% python3 -q
>>> import numpy as np
>>> from numpy import linalg as LA
>>> np.set_printoptions(suppress=True, linewidth=160)
>>> rng = np.random.default_rng(3146)
>>> X = np.eye(3, dtype=int)[rng.permutation(3)] * np.array([-3, -9, 0])
>>> X
array([[ 0,  0,  0],
       [-3,  0,  0],
       [ 0, -9,  0]])
>>> round(np.trace(LA.pinv(X) @ X), 1)
np.float64(2.0)
>>> np.unique(X.round(6), axis=0).shape
(3, 3)
>>> LA.lstsq(X[:-1].T, X[-1])[2]
np.int32(1)
>>> np.allclose(X, X.T)
False
>>> LA.matrix_power(X, 4)
array([[0, 0, 0],
       [0, 0, 0],
       [0, 0, 0]])
>>> (X - X.T) / 2
array([[ 0. ,  1.5,  0. ],
       [-1.5,  0. ,  4.5],
       [ 0. , -4.5,  0. ]])
>>> assert X == X.T
Traceback (most recent call last):
  File "<python-input-12>", line 1, in <module>
    assert X == X.T
           ^^^^^^^^
ValueError: The truth value of an array with more than one element is ambiguous. Use a.any() or a.all()
>>> (X + X.T) / 2
array([[ 0. , -1.5,  0. ],
       [-1.5,  0. , -4.5],
       [ 0. , -4.5,  0. ]])
>>> np.allclose(X @ X.T, X.T @ X)
False
>>> try:
...     LA.inv(X)
... except LA.LinAlgError as e:
...     print("failed:", e)
... 
failed: Singular matrix
>>> np.prod(np.diag(X)), np.round(LA.det(X), 1)
(np.int64(0), np.float64(0.0))
>>> [round(float(x), 1) for x in LA.svd(X, compute_uv=False)[:3]]
[9.0, 3.0, 0.0]
>>> LA.cond(X) > 100
np.True_
>>> Uu, s, vt = LA.svd(X)
>>> s
array([9., 3., 0.])
>>> np.argmax(s[:-1] / (s[1:] + 1e-6)) + 1
np.int64(2)
>>> out = Uu[:, :2] @ np.diag(s[:2]) @ vt[:2]
>>> LA.matrix_rank(out)
np.int64(2)
>>> out
array([[ 0.,  0.,  0.],
       [-3.,  0.,  0.],
       [ 0., -9.,  0.]])
>>> F = np.array([[-2, 0, 0], [0, -3, 0], [0, 0, -1]])
>>> def softmax(z):
...     e = np.exp(z - z.max(axis=-1, keepdims=True))
...     return e / e.sum(axis=-1, keepdims=True)
... 
>>> np.round(softmax(F[0] + 3), 1)
array([0.1, 0.5, 0.5])
>>> att = F @ F.T / np.sqrt(3)
>>> np.round(softmax(att)[0] @ F, 1)
array([-1.7, -0.2, -0.1])
>>> np.round(softmax(att + np.triu(np.full(att.shape, -np.inf), 1)), 1) + 0
array([[1. , 0. , 0. ],
       [0. , 1. , 0. ],
       [0.3, 0.3, 0.5]])
>>> O, r_ = LA.qr(F)
>>> np.trace(O @ O.T)
np.float64(3.0)
>>> O.shape, r_.shape
((3, 3), (3, 3))
>>> O.T @ O
array([[1., 0., 0.],
       [0., 1., 0.],
       [0., 0., 1.]])
>>> np.abs(np.diag(r_))
array([2., 3., 1.])
>>> r_
array([[-2.,  0.,  0.],
       [ 0., -3.,  0.],
       [ 0.,  0., -1.]])
>>> O
array([[ 1.,  0.,  0.],
       [-0.,  1.,  0.],
       [-0., -0.,  1.]])
>>> x = np.array([0, 0, 1])
>>> h = np.maximum(F @ x, 0)
>>> np.maximum(F @ (3 * x), 0)
array([0, 0, 0])
>>> h
array([0, 0, 0])
>>> x = np.array([1, 2, -1])
>>> target = F @ x
>>> target
array([-2, -6,  1])
>>> np.round(LA.solve(F, target), 1)
array([ 1.,  2., -1.])
>>> np.round(LA.solve(F.T, F[0]), 1)
array([ 1., -0., -0.])
>>> mat = np.load("layer16.npy")
>>> mat
array([[-5.4, -6.2, -6.2],
       [-1.4, -4.8, -7.5],
       [-2.6, -6.5, -6.2],
       [-2.6, -5.8, -6.6],
       [-1.3, -5.8, -7.4],
       [-2.4, -4.5, -7.4],
       [-3.4, -5.9, -5.4],
       [-4.4, -7.3, -6.4],
       [-3.4, -6.1, -5. ],
       [-4.3, -6.9, -5.5],
       [-2.8, -6.4, -5.9]])
>>> x = np.array([3, 2, -2])
>>> target = mat @ x
>>> coef, lr = np.zeros(3), 1 / LA.norm(mat, 2) ** 2
>>> for i in range(40):
...     coef -= lr * mat.T @ (mat @ coef - target)
...     if i % 10 == 0: print(i, round(LA.norm(mat @ coef - target), 1))
... 
0 18.2
10 14.4
20 11.5
30 9.1
>>> np.round(LA.cond(mat), 1)
np.float64(15.4)
>>> J = np.loadtxt("arr.csv", delimiter=",")
>>> J
array([[ 0., -1., -2.],
       [-2.,  0., -1.],
       [-1., -2.,  0.]])
>>> O, vecs = LA.qr(F[:, :2])[0], LA.qr(F[:, 2:])[0]
>>> s = LA.svd(O.T @ vecs, compute_uv=False)
>>> np.degrees(np.arccos(s.clip(0, 1)))
array([90.])
>>> s
array([0.])
